$ python3 -q
>>> import numpy as np
>>> from numpy import linalg as LA
>>> np.set_printoptions(precision=1, suppress=True, linewidth=120)
>>> X = np.load("x.npy")
>>> X
array([[3, 3, 3, 3],
       [3, 2, 3, 2],
       [3, 3, 3, 3],
       [3, 2, 3, 2]])
>>> # null space of dimension 2
>>> np.all(LA.eigvalsh(X) > 0)
np.False_
>>> np.round(LA.eigvalsh(X).min(), 1)
np.float64(-1.1)
>>> rk = LA.matrix_rank(X)
>>> rk
np.int64(2)
>>> ns = LA.svd(X)[2][rk:].T
>>> [int(LA.matrix_rank(X[:, :j + 1])) for j in range(4)]
[1, 2, 2, 2]
>>> [int(LA.matrix_rank(X[:i])) for i in range(1, len(X) + 1)]
[1, 2, 2, 2]
>>> left, sv, vt = LA.svd(X)
>>> V = vt[:(sv > 1e-8).sum()]
>>> rng = np.random.default_rng(866475)
>>> vec = X[2] + 2 * X[1] + rng.integers(2) * np.eye(4)[3]
>>> vec
array([9., 7., 9., 8.])
>>> np.allclose(V.T @ V @ vec, vec)
False
>>> np.round(V.T @ V, 1) + 0
array([[0.5, 0. , 0.5, 0. ],
       [0. , 0.5, 0. , 0.5],
       [0.5, 0. , 0.5, 0. ],
       [0. , 0.5, 0. , 0.5]])
>>> LA.matrix_rank(np.vstack([X, vec]))
np.int64(3)
>>> round(float(LA.norm(vec - V.T @ V @ vec)), 1)
0.7
>>> t3 = np.stack([X, 3 * X, X[::-1]])
>>> LA.matrix_rank(t3)
array([2, 2, 2])
>>> LA.norm(t3, axis=(1, 2))
array([11.1, 33.4, 11.1])
>>> LA.matrix_rank(t3.reshape(3, -1))
np.int64(2)
>>> np.einsum("bij,cij->bc", t3, t3)
array([[ 124,  372,  120],
       [ 372, 1116,  360],
       [ 120,  360,  124]])
>>> data = np.load("arr.npy")
>>> data
array([[-8, -2, -2, -2],
       [-8,  0, -2,  2],
       [ 0,  1,  0,  0],
       [ 4,  0,  1,  2]])
>>> # column 0 dominates
>>> np.abs(np.diag(LA.qr(data)[1])) > 1e-9
array([ True,  True, False,  True])
>>> np.unique(data.round(6), axis=0).shape
(4, 4)
>>> np.round(LA.det(2 * data), 1), np.round(LA.det(data), 1)
(np.float64(0.0), np.float64(0.0))
>>> np.kron(np.eye(2, dtype=int), data)
array([[-8, -2, -2, -2,  0,  0,  0,  0],
       [-8,  0, -2,  2,  0,  0,  0,  0],
       [ 0,  1,  0,  0,  0,  0,  0,  0],
       [ 4,  0,  1,  2,  0,  0,  0,  0],
       [ 0,  0,  0,  0, -8, -2, -2, -2],
       [ 0,  0,  0,  0, -8,  0, -2,  2],
       [ 0,  0,  0,  0,  0,  1,  0,  0],
       [ 0,  0,  0,  0,  4,  0,  1,  2]])
